% ipython --no-banner

In [1]: import numpy as np

In [2]: import numpy.linalg as la

In [3]: np.set_printoptions(precision=2, suppress=True, linewidth=100, sign=" ")

In [4]: def rnd(a):
   ...:     return np.round(a, 2) + 0
   ...: 

In [5]: feats = np.load("a.npy")

In [6]: feats
Out[6]: 
array([[ 4,  4,  4,  4,  4,  4],
       [ 2,  0,  2,  0,  2,  0],
       [ 5,  4,  5,  4,  5,  4],
       [ 4,  4,  4,  4,  4,  4],
       [ 2,  0,  2,  0,  2,  0],
       [ 5,  4,  5,  4,  5,  4]])

In [7]: # row 3 repeats row 0

In [8]: la.matrix_rank(feats, rtol=0.1)
Out[8]: np.int64(2)

In [9]: t3 = np.stack([feats, 3 * feats, feats[::-1]])

In [10]: t3.shape
Out[10]: (3, 6, 6)

In [11]: rnd(la.norm(t3, axis=(1, 2)))
Out[11]: array([ 21.49,  64.48,  21.49])

In [12]: t3.sum(axis=0)
Out[12]: 
array([[ 21,  20,  21,  20,  21,  20],
       [ 10,   0,  10,   0,  10,   0],
       [ 24,  20,  24,  20,  24,  20],
       [ 21,  20,  21,  20,  21,  20],
       [ 10,   0,  10,   0,  10,   0],
       [ 24,  20,  24,  20,  24,  20]])

In [13]: la.matrix_rank(t3)
Out[13]: array([ 2,  2,  2])

In [14]: (t3 @ feats.T).shape
Out[14]: (3, 6, 6)

In [15]: rnd(la.norm(feats, 2))
Out[15]: np.float64(21.22)

In [16]: la.norm(feats, axis=1).argmax()
Out[16]: np.int64(2)

In [17]: rnd(la.norm(feats, axis=0))
Out[17]: array([ 9.49,  8.  ,  9.49,  8.  ,  9.49,  8.  ])

In [18]: rnd(la.norm(feats, axis=1))
Out[18]: array([  9.8 ,   3.46,  11.09,   9.8 ,   3.46,  11.09])

In [19]: rnd(la.norm(feats, "nuc"))
Out[19]: np.float64(24.62)

In [20]: r = la.matrix_rank(feats)

In [21]: r
Out[21]: np.int64(2)

In [22]: N = la.svd(feats)[2][r:].T

In [23]: la.matrix_rank(feats.T @ feats), la.matrix_rank(feats @ feats.T)
Out[23]: (np.int64(2), np.int64(2))

In [24]: [int(la.matrix_rank(np.delete(feats, i, axis=0))) for i in range(6)]
Out[24]: [2, 2, 2, 2, 2, 2]

In [25]: rnd(feats @ N)
Out[25]: 
array([[ 0.,  0.,  0.,  0.],
       [ 0.,  0.,  0.,  0.],
       [ 0.,  0.,  0.,  0.],
       [ 0.,  0.,  0.,  0.],
       [ 0.,  0.,  0.,  0.],
       [ 0.,  0.,  0.,  0.]])

In [26]: np.allclose(feats @ N, 0)
Out[26]: True

In [27]: A = np.load("mat.npy")

In [28]: A
Out[28]: 
array([[-1,  3, -1,  3, -1,  3],
       [ 3, -3,  3, -3,  3, -3],
       [-3,  2, -3,  2, -3,  2],
       [-1,  3, -1,  3, -1,  3],
       [ 3, -3,  3, -3,  3, -3],
       [-3,  2, -3,  2, -3,  2]])

In [29]: r = la.matrix_rank(A)

In [30]: r
Out[30]: np.int64(2)

In [31]: N = la.svd(A)[2][r:].T

In [32]: rnd(N @ N.T)
Out[32]: 
array([[ 0.67,  0.  , -0.33,  0.  , -0.33,  0.  ],
       [ 0.  ,  0.67,  0.  , -0.33,  0.  , -0.33],
       [-0.33,  0.  ,  0.67,  0.  , -0.33,  0.  ],
       [ 0.  , -0.33,  0.  ,  0.67,  0.  , -0.33],
       [-0.33,  0.  , -0.33,  0.  ,  0.67,  0.  ],
       [ 0.  , -0.33,  0.  , -0.33,  0.  ,  0.67]])

In [33]: [int(la.matrix_rank(np.delete(A, i, axis=0))) for i in range(6)]
Out[33]: [2, 2, 2, 2, 2, 2]

In [34]: rnd(A @ N)
Out[34]: 
array([[ 0.,  0.,  0.,  0.],
       [ 0.,  0.,  0.,  0.],
       [ 0.,  0.,  0.,  0.],
       [ 0.,  0.,  0.,  0.],
       [ 0.,  0.,  0.,  0.],
       [ 0.,  0.,  0.,  0.]])

In [35]: [int(la.matrix_rank(A[:, :j + 1])) for j in range(6)]
Out[35]: [1, 2, 2, 2, 2, 2]

In [36]: arr = np.loadtxt("case14.csv", delimiter=",")

In [37]: arr
Out[37]: 
array([[-0.37, 41.05, 20.4 , 61.78, -0.74, 62.4 ],
       [-0.08, 39.39, 18.58, 59.55,  0.42, 59.36],
       [ 0.36, 40.14, 21.79, 58.2 , -0.53, 59.76],
       [ 0.95, 39.49, 21.46, 59.71,  0.2 , 60.5 ],
       [ 0.34, 40.16, 19.7 , 59.97,  0.15, 58.94],
       [-1.87, 40.19, 19.34, 58.47, -0.43, 60.98],
       [ 0.03, 40.05, 22.14, 60.73, -0.18, 59.85],
       [-2.01, 39.21, 19.14, 58.64,  0.61, 57.88],
       [-0.69, 39.12, 19.53, 60.81,  0.5 , 60.59],
       [ 0.99, 39.52, 21.  , 58.99, -1.97, 60.2 ],
       [ 1.55, 41.35, 20.12, 60.47, -0.37, 59.39],
       [-0.16, 41.68, 19.5 , 60.09, -0.78, 60.23],
       [-0.18, 40.76, 20.14, 61.17,  1.1 , 60.56],
       [-0.63, 40.8 , 19.74, 60.77, -0.39, 58.8 ],
       [ 0.04, 40.72, 20.48, 59.89,  0.77, 60.83],
       [ 1.47, 40.55, 19.03, 59.07, -1.14, 59.79],
       [-1.36, 39.72, 20.96, 60.26,  0.22, 60.4 ],
       [-0.54, 39.15, 20.68, 60.63, -0.46, 59.17],
       [-2.14, 39.86, 20.09, 60.93,  2.78, 58.89],
       [-0.3 , 40.99, 19.39, 58.01,  0.52, 59.35],
       [-0.15, 40.75, 19.33, 61.64,  1.06, 57.76],
       [-2.71, 40.96, 19.49, 59.79,  0.6 , 60.95],
       [ 2.  , 41.1 , 19.64, 60.28, -0.24, 61.36],
       [ 0.01, 40.29, 20.4 , 60.1 ,  1.28, 61.43],
       [ 1.14, 41.23, 21.1 , 60.17,  1.75, 59.96],
       [ 0.19, 39.61, 19.21, 61.32, -0.12, 60.93],
       [ 0.99, 40.63, 18.59, 60.  ,  1.57, 58.79],
       [-1.32, 39.17, 19.96, 58.86, -1.43, 60.61],
       [-1.42, 41.14, 19.48, 59.45, -0.22, 61.49],
       [-0.03, 39.7 , 20.29, 59.73,  0.89, 60.18],
       [ 0.42, 39.12, 17.82, 60.27, -0.45, 60.33],
       [-0.05, 39.63, 21.09, 60.63, -0.48, 58.88],
       [-0.54, 41.36, 21.45, 58.41, -0.31, 60.83],
       [-0.43, 38.08, 18.81, 59.07,  1.  , 59.44]])

In [38]: x0 = np.array([5, -3, 1, -4, -3, -3])

In [39]: y = arr @ x0

In [40]: rnd(la.pinv(arr) @ arr)
Out[40]: 
array([[ 1.,  0.,  0.,  0.,  0.,  0.],
       [ 0.,  1.,  0.,  0.,  0.,  0.],
       [ 0.,  0.,  1.,  0.,  0.,  0.],
       [ 0.,  0.,  0.,  1.,  0.,  0.],
       [ 0.,  0.,  0.,  0.,  1.,  0.],
       [ 0.,  0.,  0.,  0.,  0.,  1.]])

In [41]: rnd(la.lstsq(arr, y)[0])
Out[41]: array([ 5., -3.,  1., -4., -3., -3.])

In [42]: rnd(la.solve(arr.T @ arr, arr.T @ y))
Out[42]: array([ 5., -3.,  1., -4., -3., -3.])

In [43]: rng = np.random.default_rng(9847)

In [44]: y = y + 0.1 * rng.normal(size=34)

In [45]: rnd(y)
Out[45]: 
array([-536.78, -517.44, -507.28, -512.95, -516.24, -526.04, -519.83, -518.43, -527.92, -503.18,
       -515.08, -525.07, -532.84, -524.19, -525.81, -507.37, -527.93, -518.28, -539.08, -516.69,
       -526.79, -540.77, -518.06, -529.11, -522.89, -526.41, -519.44, -517.  , -532.56, -521.14,
       -518.36, -515.94, -520.49, -515.16])

In [46]: b, *_ = la.lstsq(arr, y)

In [47]: rnd(arr.T @ (y - arr @ b))
Out[47]: array([ 0.,  0.,  0.,  0.,  0.,  0.])

In [48]: b.round()
Out[48]: array([ 5., -3.,  1., -4., -3., -3.])

In [49]: rnd(la.norm(y - arr @ b))
Out[49]: np.float64(0.52)

In [50]: rnd(b)
Out[50]: array([ 5.  , -2.98,  1.  , -4.04, -3.03, -2.98])
